$ python3 -q
>>> import numpy as np
>>> import numpy.linalg as la
>>> np.set_printoptions(precision=2, suppress=True, linewidth=140)
>>> J = np.load("mat.npy")
>>> J
array([[ 1,  0,  0,  0,  0,  0,  0,  0,  0],
       [-1,  1,  0,  0,  0,  0,  0,  0,  0],
       [ 1,  2,  1,  0,  0,  0,  0,  0,  0],
       [-3,  1,  0,  1,  0,  0,  0,  0,  0],
       [-2, -2, -1,  2,  1,  0,  0,  0,  0],
       [-3, -3, -1,  1, -1,  1,  0,  0,  0],
       [ 0, -2, -3,  0,  0, -2,  1,  0,  0],
       [ 2, -2, -2, -1, -1, -2, -1,  1,  0],
       [-3,  1,  0,  3,  2,  3,  3,  1,  1]])
>>> def softmax(z):
...     e = np.exp(z - z.max(axis=-1, keepdims=True))
...     return e / e.sum(axis=-1, keepdims=True)
... 
>>> np.round(softmax(10 * J[4]), 2) + 0
array([0., 0., 0., 1., 0., 0., 0., 0., 0.])
>>> softmax(J[4] + -3)
array([0.01, 0.01, 0.02, 0.5 , 0.18, 0.07, 0.07, 0.07, 0.07])
>>> softmax(J[4])
array([0.01, 0.01, 0.02, 0.5 , 0.18, 0.07, 0.07, 0.07, 0.07])
>>> scores = J @ J.T / np.sqrt(9)
>>> softmax(scores).round(6).argmax(axis=1)
array([7, 3, 2, 8, 4, 5, 6, 7, 8])
>>> softmax(scores)[4] @ J
array([-2.49, -1.71, -0.85,  1.7 ,  0.38,  0.86,  0.6 ,  0.19,  0.19])
>>> np.round(softmax(scores + np.triu(np.full(scores.shape, -np.inf), 1)), 2) + 0
array([[1.  , 0.  , 0.  , 0.  , 0.  , 0.  , 0.  , 0.  , 0.  ],
       [0.27, 0.73, 0.  , 0.  , 0.  , 0.  , 0.  , 0.  , 0.  ],
       [0.14, 0.14, 0.73, 0.  , 0.  , 0.  , 0.  , 0.  , 0.  ],
       [0.01, 0.09, 0.02, 0.89, 0.  , 0.  , 0.  , 0.  , 0.  ],
       [0.  , 0.01, 0.  , 0.06, 0.92, 0.  , 0.  , 0.  , 0.  ],
       [0.  , 0.  , 0.  , 0.01, 0.06, 0.93, 0.  , 0.  , 0.  ],
       [0.  , 0.  , 0.  , 0.  , 0.02, 0.02, 0.95, 0.  , 0.  ],
       [0.  , 0.  , 0.  , 0.  , 0.  , 0.  , 0.09, 0.91, 0.  ],
       [0.  , 0.  , 0.  , 0.  , 0.  , 0.  , 0.  , 0.  , 1.  ]])
>>> la.matrix_rank(J - J[0, 0] * np.eye(9))
np.int64(7)
>>> J @ J
array([[  1,   0,   0,   0,   0,   0,   0,   0,   0],
       [ -2,   1,   0,   0,   0,   0,   0,   0,   0],
       [  0,   4,   1,   0,   0,   0,   0,   0,   0],
       [ -7,   2,   0,   1,   0,   0,   0,   0,   0],
       [ -9,  -4,  -2,   4,   1,   0,   0,   0,   0],
       [ -5,  -5,  -1,   0,  -2,   1,   0,   0,   0],
       [  5,  -4,  -4,  -2,   2,  -4,   1,   0,   0],
       [ 15,   1,   2,  -6,   0,  -2,  -2,   1,   0],
       [-27, -16, -16,  12,   0,  -2,   5,   2,   1]])
>>> f = np.array([3, 4, 0, 0, 0, 1, 2, 5, 1])
>>> out = J + np.outer(f, np.eye(9)[4])
>>> out
array([[ 1.,  0.,  0.,  0.,  3.,  0.,  0.,  0.,  0.],
       [-1.,  1.,  0.,  0.,  4.,  0.,  0.,  0.,  0.],
       [ 1.,  2.,  1.,  0.,  0.,  0.,  0.,  0.,  0.],
       [-3.,  1.,  0.,  1.,  0.,  0.,  0.,  0.,  0.],
       [-2., -2., -1.,  2.,  1.,  0.,  0.,  0.,  0.],
       [-3., -3., -1.,  1.,  0.,  1.,  0.,  0.,  0.],
       [ 0., -2., -3.,  0.,  2., -2.,  1.,  0.,  0.],
       [ 2., -2., -2., -1.,  4., -2., -1.,  1.,  0.],
       [-3.,  1.,  0.,  3.,  3.,  3.,  3.,  1.,  1.]])
>>> U, s, Vh = la.svd(J)
>>> s
array([8.34, 6.71, 3.4 , 2.52, 1.59, 1.26, 0.56, 0.19, 0.01])
>>> out = U[:, :8] @ np.diag(s[:8]) @ Vh[:8]
>>> round(la.norm(J - out, 2), 2), round(float(s[8]), 2)
(np.float64(0.01), 0.01)
>>> np.round(la.norm(J - out) / la.norm(J), 2)
np.float64(0.0)
>>> [round(float(x), 2) for x in la.svd(J, compute_uv=False)[:3]]
[8.34, 6.71, 3.4]
>>> round(np.log10(la.cond(J)))
3
>>> np.argsort(-la.norm(J, axis=0).round(6), kind="stable")[:3]
array([0, 1, 5])
>>> X = np.load("block5.npy")
>>> X
array([[ 8.,  0.,  0.,  0.],
       [ 0.,  0.,  1.,  1.],
       [ 0., -2.,  1., -2.],
       [ 0., -1.,  1.,  0.]])
>>> np.poly(X)
array([  1.,  -9.,  13., -41.,   8.])
>>> round(la.det(X[::-1]), 2)
np.float64(8.0)
>>> round(la.det(X.T), 2)
np.float64(8.0)
>>> np.einsum("ij,ji->", X, X)
np.float64(55.0)
>>> la.eigvals(X)
array([0.4 +2.16j, 0.4 -2.16j, 0.21+0.j  , 8.  +0.j  ])
>>> np.kron(np.eye(2, dtype=int), X)
array([[ 8.,  0.,  0.,  0.,  0.,  0.,  0.,  0.],
       [ 0.,  0.,  1.,  1.,  0.,  0.,  0.,  0.],
       [ 0., -2.,  1., -2.,  0., -0.,  0., -0.],
       [ 0., -1.,  1.,  0.,  0., -0.,  0.,  0.],
       [ 0.,  0.,  0.,  0.,  8.,  0.,  0.,  0.],
       [ 0.,  0.,  0.,  0.,  0.,  0.,  1.,  1.],
       [ 0., -0.,  0., -0.,  0., -2.,  1., -2.],
       [ 0., -0.,  0.,  0.,  0., -1.,  1.,  0.]])
>>> m1 = np.load("dump.npy")
>>> m1
array([[-5, -3,  3,  1],
       [-1, -1,  1, -3],
       [-1, -1,  1, -3],
       [ 5,  3, -5,  2]])
>>> out = m1 / np.sqrt((m1 ** 2).mean(axis=1, keepdims=True))
>>> la.matrix_rank(m1 - m1.mean(axis=1, keepdims=True))
np.int64(3)
>>> m1 - m1.mean(axis=1, keepdims=True)
array([[-4.  , -2.  ,  4.  ,  2.  ],
       [ 0.  ,  0.  ,  2.  , -2.  ],
       [ 0.  ,  0.  ,  2.  , -2.  ],
       [ 3.75,  1.75, -6.25,  0.75]])
>>> round(la.norm(m1, 2) / la.norm(m1), 2)
np.float64(0.92)
>>> la.matrix_rank(m1, rtol=0.1)
np.int64(2)
>>> np.argsort(-la.norm(m1, axis=0).round(6), kind="stable")[:3]
array([0, 2, 3])
>>> la.cond(m1) > 100
np.True_
>>> U, s, Vh = la.svd(m1)
>>> np.argmax(s[:-1] / (s[1:] + 1e-6)) + 1
np.int64(3)
>>> out = U[:, :3] @ np.diag(s[:3]) @ Vh[:3]
>>> np.round(la.norm(m1 - out, 2), 2), round(s[3], 2)
(np.float64(0.0), np.float64(0.0))
>>> round(la.norm(m1 - out) / la.norm(m1), 2)
np.float64(0.0)
>>> w1 = np.array([[-5, -6, 2, -8, 9],
...     [3, 4, -6, 9, -8],
...     [-9, 7, 6, -4, -4],
...     [6, 3, -1, -2, 9]])
>>> c = np.array([1, -1, 1, -1, -2])
>>> hid = np.maximum(m1 @ w1 + c, 0)
>>> hid
array([[ 0, 41, 26,  0,  0],
       [ 0,  0, 14,  0,  0],
       [ 0,  0, 14,  0,  0],
       [42,  0,  0,  2, 57]])
>>> basis = np.array([[0, 0, 1], [1, 2, 0], [3, 0, 0], [2, 3, 2], [0, 3, 0]])
>>> (hid @ basis).round(6).argmax(axis=1)
array([0, 0, 0, 1])
>>> w1 @ basis
array([[-16,  -9, -21],
       [  4,  11,  21],
       [ 17, -10, -17],
       [ -4,  27,   2]])
>>> data = np.load("layer13.npy")
>>> data
array([[  2,   1,   3,   0],
       [ -3,  -2,   0,   0],
       [ -1,  -2,   3,  -2],
       [ -2,   2,   2,   1],
       [-13,  -9,   3,   0]])
>>> # row 4 is much longer than the rest
>>> x0 = np.array([0, -4, 0, 7])
>>> rhs = data @ x0
>>> rhs
array([-4,  8, -6, -1, 36])
>>> np.round(la.lstsq(data, rhs)[0], 2) + 0
array([ 0., -4.,  0.,  7.])
>>> np.round(la.pinv(data) @ data, 2) + 0
array([[1., 0., 0., 0.],
       [0., 1., 0., 0.],
       [0., 0., 1., 0.],
       [0., 0., 0., 1.]])
>>> rng = np.random.default_rng(75)
>>> rhs = rhs + 0.02 * rng.normal(size=5)
>>> rhs
array([-4.02,  8.01, -5.99, -0.99, 36.01])
>>> c, *_ = la.lstsq(data, rhs)
>>> c.round(2) + 0
array([-0.01, -3.99,  0.  ,  6.98])
>>> c.round()
array([-0., -4., -0.,  7.])
>>> [round(float(la.norm(la.solve(data.T @ data + lam * np.eye(4), data.T @ rhs))), 2) for lam in (0, 1, 10, 100)]
[8.04, 4.78, 2.55, 1.61]
>>> out = np.array([[1, 3], [2, 1]])
>>> basis = np.kron(out, data)
>>> la.matrix_rank(basis)
np.int64(8)
>>> round(float(la.norm(basis, 2)), 2), round(float(la.norm(out, 2) * la.norm(data, 2)), 2)
(60.67, 60.67)
>>> la.norm(data, axis=1)
array([ 3.74,  3.61,  4.24,  3.61, 16.09])
>>> np.round(la.norm(data, "nuc"), 2)
np.float64(26.04)
>>> round(la.norm(data) ** 2 / la.norm(data, 2) ** 2, 2)
np.float64(1.13)
>>> out = np.c_[data[:, :2] @ np.array([[-1, 1], [1, -1]]), np.array([-1, 3, 1, 1, 2])]
>>> out
array([[-1,  1, -1],
       [ 1, -1,  3],
       [-1,  1,  1],
       [ 4, -4,  1],
       [ 4, -4,  2]])
>>> la.norm(la.qr(data)[0].T @ out, axis=0) ** 2 / ((out ** 2).sum(axis=0) + 1e-12)
array([1.  , 1.  , 0.67])
>>> la.matrix_rank(np.c_[data, out])
np.int64(5)
>>> x0 = np.array([2, 0, 1, 0])
>>> data @ np.ones(4)
array([  6.,  -5.,  -2.,   3., -19.])
>>> (data * x0).sum(axis=1)
array([  7,  -6,   1,  -2, -23])
>>> data @ np.eye(4)[2]
array([3., 0., 3., 2., 3.])
>>> data * x0
array([[  4,   0,   3,   0],
       [ -6,   0,   0,   0],
       [ -2,   0,   3,   0],
       [ -4,   0,   2,   0],
       [-26,   0,   3,   0]])
>>> (data @ x0).argmax()
np.int64(0)
>>> W0 = np.load("out16.npy")
>>> W0
array([[5., 1., 1., 1., 1., 1., 1.],
       [1., 5., 1., 1., 1., 1., 1.],
       [1., 1., 5., 1., 1., 1., 1.],
       [1., 1., 1., 5., 1., 1., 1.],
       [1., 1., 1., 1., 5., 1., 1.],
       [1., 1., 1., 1., 1., 5., 1.],
       [1., 1., 1., 1., 1., 1., 5.]])
>>> # symmetric
>>> W0 @ np.ones(7)
array([11., 11., 11., 11., 11., 11., 11.])
>>> np.sort(np.abs(np.fft.fft(W0[0]))), np.sort(la.svd(W0, compute_uv=False))
(array([ 4.,  4.,  4.,  4.,  4.,  4., 11.]), array([ 4.,  4.,  4.,  4.,  4.,  4., 11.]))
>>> F = np.load("test13.npy")
>>> F
array([[ 9,  7,  4, 27, 21, 12],
       [ 6,  7,  4, 18, 21, 12],
       [ 6,  7,  7, 18, 21, 21],
       [ 9,  7,  4, 18, 14,  8],
       [ 6,  7,  4, 12, 14,  8],
       [ 6,  7,  7, 12, 14, 14]])
>>> x0 = np.array([0, 1, 0, 3, 2, 0])
>>> rhs = F @ x0
>>> rhs
array([130, 103, 103,  89,  71,  71])
>>> np.round(la.solve(F, rhs + F[:, 4]), 2) + 0
array([0., 1., 0., 3., 3., 0.])
>>> np.round(la.solve(F, F[:, 5]), 2) + 0
array([0., 0., 0., 0., 0., 1.])
>>> mat = np.loadtxt("x.csv", delimiter=",")
>>> mat
array([[ 2.85, -0.64,  0.53,  1.03,  0.56, -2.01, -1.6 , -2.06],
       [-0.1 ,  0.3 , -0.72,  0.49,  4.16,  1.07,  1.98, -1.95],
       [-0.52,  0.8 , -0.93, -0.59,  0.36, -0.55, -1.21,  0.56],
       [-1.35,  2.03,  0.2 , -0.87,  0.95, -1.76, -2.72,  0.64],
       [-0.55, -0.92, -0.84,  0.11,  0.34,  1.02,  0.93,  1.38],
       [ 0.34, -1.24, -0.99,  1.13,  1.82, -0.11,  2.81, -1.42],
       [-0.5 ,  0.24,  0.8 , -0.52, -1.52,  0.83,  0.01,  0.98],
       [-3.29,  0.08, -1.4 ,  0.  , -2.13,  0.19, -0.45,  2.35],
       [ 0.96, -0.24, -0.64, -0.13,  2.76,  0.89,  1.93, -1.61],
       [-0.23,  1.25, -0.05, -0.19, -1.76, -0.94, -3.43,  1.71],
       [-1.58, -0.39, -1.15, -0.78, -0.28,  1.24,  0.82,  0.65],
       [-1.12,  0.61, -0.24, -0.62,  1.21,  1.36,  1.84,  0.09],
       [-1.21,  1.36,  0.58, -0.91,  2.06,  0.54,  0.52, -0.63],
       [ 0.26, -0.32,  0.98,  0.28,  1.51,  0.49,  2.  , -0.83],
       [ 1.53,  0.09, -0.88,  0.87,  1.56, -1.05, -0.26, -2.75],
       [ 3.9 , -0.5 ,  0.73,  0.04,  3.31, -0.67,  1.97, -4.31],
       [ 0.07,  0.56,  1.43, -0.94,  0.03,  1.1 , -0.54,  1.98],
       [ 0.85, -0.32, -0.21,  0.48,  0.41,  1.02,  1.86,  0.18],
       [ 3.34,  0.15,  0.82, -0.08, -2.19, -1.28, -2.59, -1.92],
       [ 0.72, -0.4 , -0.08,  0.15,  1.48,  1.15,  2.8 ,  0.06],
       [ 0.4 ,  0.41,  1.69, -0.28, -0.58, -1.2 , -2.58,  0.54],
       [-0.01, -1.68, -0.4 , -0.3 ,  2.12,  2.07,  4.8 , -2.22],
       [-1.37, -0.93,  1.01,  1.02, -4.36, -1.31, -4.07,  2.73],
       [-1.38,  0.27,  0.66,  0.08, -0.33, -0.97, -1.29,  1.26],
       [-0.18, -0.61,  0.15,  0.12, -0.52,  0.4 ,  0.48,  0.16],
       [ 0.13, -0.16,  0.35,  1.08, -0.11, -0.94, -0.95,  0.48],
       [-1.85, -0.52, -2.35, -0.69,  2.7 ,  2.14,  4.47, -0.19],
       [ 1.79,  0.12, -1.37, -0.24,  3.17,  1.05,  3.39, -3.44],
       [ 1.15,  0.38,  0.32,  0.76,  1.73, -0.54,  0.66, -2.12],
       [-0.66,  1.17,  0.42, -2.2 , -0.08,  0.39, -1.05,  0.09],
       [-0.64,  0.69, -0.37,  0.  ,  2.12, -0.19, -0.24, -1.03],
       [-0.09, -1.95, -0.7 ,  0.78, -2.29,  0.47,  1.37,  0.66],
       [-0.53, -1.26,  0.92,  0.54, -1.79,  0.46,  0.17,  2.08],
       [-0.89, -0.94,  0.01, -0.2 ,  0.57,  1.53,  2.39,  0.16],
       [ 3.61, -0.6 ,  1.92,  0.25, -1.54, -0.87, -1.45, -1.72],
       [-0.06,  0.79, -0.88, -0.49,  3.98,  0.73,  2.06, -0.32]])
>>> x0 = np.array([1, 2, 1, 0, 0, 0, 2, 0])
>>> rhs = mat @ x0
>>> np.round(la.solve(mat.T @ mat, mat.T @ rhs), 2) + 0
array([1., 2., 1., 0., 0., 0., 2., 0.])
>>> np.round(la.lstsq(mat, rhs)[0], 2) + 0
array([1., 2., 1., 0., 0., 0., 2., 0.])
>>> rhs = rhs + 0.1 * rng.normal(size=36)
>>> rhs
array([ -1.1 ,   3.78,  -2.16,  -2.35,  -1.39,   2.41,   0.66,  -5.4 ,   3.68,  -4.48,  -2.  ,   3.49,   3.04,   4.62,   0.29,   7.49,
         1.48,   3.82,  -0.59,   5.5 ,  -2.18,   5.89, -10.42,  -2.76,  -0.39,  -1.67,   3.64,   7.39,   3.59,   0.04,  -0.14,  -2.06,
        -1.86,   1.96,   1.45,   4.82])
>>> c, *_ = la.lstsq(mat, rhs)
>>> c.round(2) + 0
array([ 1.03,  2.05,  0.98,  0.  ,  0.  , -0.03,  2.01,  0.03])
>>> c.round()
array([ 1.,  2.,  1.,  0.,  0., -0.,  2.,  0.])
>>> np.round(mat.T @ (rhs - mat @ c), 2) + 0
array([0., 0., 0., 0., 0., 0., 0., 0.])
>>> Ac = mat - mat.mean(axis=0)
>>> U, s, Vh = la.svd(Ac, full_matrices=False)
>>> (np.sign(U[:, 0]) == np.sign(U[0, 0])).astype(int)
array([1, 0, 1, 1, 1, 0, 1, 1, 0, 1, 1, 0, 0, 0, 0, 0, 1, 0, 1, 0, 1, 0, 1, 1, 1, 1, 0, 0, 0, 1, 0, 1, 1, 0, 1, 0])
>>> np.searchsorted(np.cumsum(s ** 2) / (s ** 2).sum(), 0.9) + 1
np.int64(3)
>>> out = np.c_[mat[:, :1] @ np.array([[-6]]), np.array([1, 1, 2, 0, 0, 1, 2, 1, 2, 1, 2, 2, 1, 0, 2, 0, 2, 2, 0, 0, 1, 0, 2, 0, 1, 0, 1, 2, 1, 0, 0, 2, 2, 2, 0, 0])]
>>> out
array([[-17.1 ,   1.  ],
       [  0.6 ,   1.  ],
       [  3.12,   2.  ],
       [  8.1 ,   0.  ],
       [  3.3 ,   0.  ],
       [ -2.04,   1.  ],
       [  3.  ,   2.  ],
       [ 19.74,   1.  ],
       [ -5.76,   2.  ],
       [  1.38,   1.  ],
       [  9.48,   2.  ],
       [  6.72,   2.  ],
       [  7.26,   1.  ],
       [ -1.56,   0.  ],
       [ -9.18,   2.  ],
       [-23.4 ,   0.  ],
       [ -0.42,   2.  ],
       [ -5.1 ,   2.  ],
       [-20.04,   0.  ],
       [ -4.32,   0.  ],
       [ -2.4 ,   1.  ],
       [  0.06,   0.  ],
       [  8.22,   2.  ],
       [  8.28,   0.  ],
       [  1.08,   1.  ],
       [ -0.78,   0.  ],
       [ 11.1 ,   1.  ],
       [-10.74,   2.  ],
       [ -6.9 ,   1.  ],
       [  3.96,   0.  ],
       [  3.84,   0.  ],
       [  0.54,   2.  ],
       [  3.18,   2.  ],
       [  5.34,   2.  ],
       [-21.66,   0.  ],
       [  0.36,   0.  ]])
>>> la.matrix_rank(out)
np.int64(2)
